% ipython --no-banner

In [1]: import numpy as np

In [2]: np.set_printoptions(suppress=True, linewidth=160)

In [3]: data = np.loadtxt("out9.csv", delimiter=",")

In [4]: print(data.round(1) + 0)
[[-36.6  59.9 -48.4  58.3  -3.6  55.9 -63.1]
 [-31.6  53.  -43.2  50.9  -3.3  48.4 -56.6]
 [-25.8  44.7 -36.9  42.1  -3.   39.5 -48.7]
 [-10.8  21.9 -19.7  18.7  -1.8  16.2 -26.9]
 [ -9.8  20.3 -18.4  17.   -1.7  14.7 -25.3]
 [ -8.   17.3 -16.1  14.1  -1.4  11.8 -22.4]
 [ -4.   10.2 -10.6   7.3  -0.8   5.5 -15.2]
 [ -1.5   5.   -6.3   2.7  -0.3   1.3  -9.4]
 [ -0.6   2.8  -4.3   0.9   0.   -0.2  -6.7]
 [ -0.3   1.9  -3.5   0.3   0.1  -0.7  -5.6]
 [ -0.1   1.4  -3.   -0.1   0.1  -0.9  -4.8]
 [  0.1   0.5  -2.   -0.6   0.2  -1.2  -3.3]
 [  0.2  -0.1  -1.1  -0.8   0.3  -1.1  -2. ]
 [  0.1  -0.2  -0.3  -0.4   0.1  -0.5  -0.5]
 [  0.    0.    0.    0.    0.    0.    0. ]
 [  0.    0.    0.    0.    0.    0.1   0.1]
 [  0.    0.2   0.1   0.3  -0.1   0.3   0.3]
 [ -0.1   1.3   0.6   1.6  -0.8   1.7   1.3]
 [  0.1   1.9   0.8   2.1  -1.2   2.2   1.7]
 [  0.4   2.6   1.    2.7  -1.8   2.7   2.2]
 [ 24.7   4.4  12.5  -6.2 -15.5 -12.7  18.2]
 [ 27.3   3.8  13.9  -7.9 -16.6 -15.   19.9]
 [ 53.6  -4.4  27.6 -26.7 -26.5 -39.7  37.1]]

In [5]: u, v = data[6], data[22]

In [6]: print(round(u @ u, 1))
547.1

In [7]: p = (u @ v) / (u @ u) * u

In [8]: print(np.linalg.matrix_rank(np.outer(u, v)))
1

In [9]: print(np.round(v - p, 1))
[ 42.5  23.8  -1.5  -6.4 -28.8 -24.7  -4.6]
